% ipython --no-banner

In [1]: import numpy as np

In [2]: import numpy.linalg as la

In [3]: np.set_printoptions(suppress=True, linewidth=160)

In [4]: E = np.load("sample12.npy")

In [5]: print(E)
[[ 2 -5  3 -3  4  3  0]
 [-5 -2 -3  0  1 -2  2]
 [ 5  2 -5 -1  3  4  4]
 [-4 -3  3 -4  5 -5 -1]
 [ 5 -3 -1  4  1  0  3]
 [-5 -3  3  5  4 -1 -2]
 [ 0 -2 -1  5 -1 -4 -1]
 [ 0  4  5  1 -2  0 -1]
 [-5 -3  3  5  4 -1 -2]
 [ 2  2  1  5  5 -3 -5]]

In [6]: print(round(float(la.norm(E[4], 1)), 2), np.round(la.norm(E[4], np.inf), 2))
17.0 5.0

In [7]: print(np.round(la.norm(E, axis=0), 2))
[12.21  9.64  9.9  11.96 10.68  9.    8.06]

In [8]: print(round(la.norm(E, "nuc"), 2))
65.93

In [9]: print(round(float(la.norm(E) ** 2 / la.norm(E, 2) ** 2), 2))
2.49

In [10]: print(round(la.norm(E, 2), 2))
17.29

In [11]: print(np.round(la.norm(E, axis=1), 2))
[ 8.49  6.86  9.8  10.05  7.81  9.43  6.93  6.86  9.43  9.64]

In [12]: vec = np.array([3, 4, -2, 2, 0, 5, -1])

In [13]: rhs = E @ vec

In [14]: print(rhs)
[-11 -29  47 -62  10 -26 -15   9 -26  12]

In [15]: print(np.round(la.lstsq(E, rhs)[0], 2) + 0)
[ 3.  4. -2.  2.  0.  5. -1.]

In [16]: rng = np.random.default_rng(8905)

In [17]: rhs = rhs + 0.3 * rng.normal(size=10)

In [18]: print(rhs.round(2))
[-10.97 -29.58  46.29 -61.94  10.48 -25.84 -14.69   9.48 -25.53  11.67]

In [19]: c, *_ = la.lstsq(E, rhs)

In [20]: print(c.round(2))
[ 3.03  3.95 -1.87  2.05 -0.07  4.97 -0.94]
